In [1]: import numpy as np

In [2]: np.set_printoptions(suppress=True, linewidth=140)

In [3]: def rnd(a):
   ...:     return np.round(a, 3) + 0
   ...: 

In [4]: A = np.loadtxt("sample18.csv", delimiter=",")

In [5]: rnd(A)
Out[5]: 
array([[  0.185,   6.986,  10.665,  -0.351,   3.611, -18.003],
       [ -0.353,   5.974,   9.56 ,  -0.467,   3.46 , -16.001],
       [ -1.047,   4.51 ,   7.974,  -0.63 ,   3.217, -13.113],
       [ -1.409,   3.622,   7.015,  -0.725,   3.05 , -11.362],
       [ -1.709,   2.747,   6.073,  -0.813,   2.865,  -9.633],
       [ -1.974,   1.688,   4.926,  -0.909,   2.603,  -7.523],
       [ -2.069,   0.925,   4.083,  -0.965,   2.373,  -5.973],
       [ -1.958,  -0.145,   2.816,  -0.999,   1.924,  -3.67 ],
       [ -1.876,  -0.343,   2.55 ,  -0.991,   1.805,  -3.198],
       [ -1.374,  -0.828,   1.661,  -0.879,   1.305,  -1.712],
       [ -0.857,  -0.849,   1.11 ,  -0.689,   0.885,  -0.95 ],
       [ -0.442,  -0.639,   0.696,  -0.462,   0.534,  -0.519],
       [  0.005,   0.014,  -0.014,   0.01 ,  -0.01 ,   0.01 ],
       [  0.05 ,   0.193,  -0.194,   0.128,  -0.124,   0.128],
       [  0.056,   0.23 ,  -0.232,   0.152,  -0.147,   0.153],
       [  0.06 ,   0.251,  -0.253,   0.166,  -0.159,   0.167],
       [ -0.009,   1.007,  -1.079,   0.66 ,  -0.577,   0.732],
       [ -0.599,   1.991,  -2.43 ,   1.332,  -1.054,   1.771],
       [ -1.067,   2.439,  -3.194,   1.661,  -1.262,   2.415],
       [ -1.408,   2.703,  -3.698,   1.863,  -1.384,   2.858],
       [ -2.067,   3.125,  -4.603,   2.204,  -1.58 ,   3.682],
       [ -2.1  ,   3.143,  -4.647,   2.219,  -1.589,   3.723],
       [ -4.309,   4.109,  -7.364,   3.111,  -2.055,   6.365],
       [ -5.914,   4.589,  -9.199,   3.64 ,  -2.308,   8.25 ],
       [ -9.586,   5.32 , -13.201,   4.663,  -2.76 ,  12.544],
       [-13.957,   5.801, -17.786,   5.691,  -3.173,  17.676],
       [-16.959,   5.974, -20.873,   6.323,  -3.412,  21.222],
       [-21.796,   6.065, -25.78 ,   7.255,  -3.746,  26.97 ],
       [-24.695,   6.032, -28.693,   7.774,  -3.924,  30.435]])

In [6]: # null space of dimension 3

In [7]: left, sv, Vh = np.linalg.svd(A)

In [8]: V = Vh[:(sv > 1e-8).sum()]

In [9]: rng = np.random.default_rng(92997)

In [10]: vec = A[15] + 5 * A[3] + rng.integers(2) * np.eye(6)[4]

In [11]: rnd(vec)
Out[11]: array([ -6.986,  18.359,  34.825,  -3.457,  15.089, -56.64 ])

In [12]: rnd(np.diag(V.T @ V))
Out[12]: array([0.898, 0.717, 0.398, 0.157, 0.181, 0.649])

In [13]: np.linalg.matrix_rank(np.vstack([A, vec]))
Out[13]: np.int64(3)

In [14]: np.allclose(V.T @ V @ vec, vec)
Out[14]: True
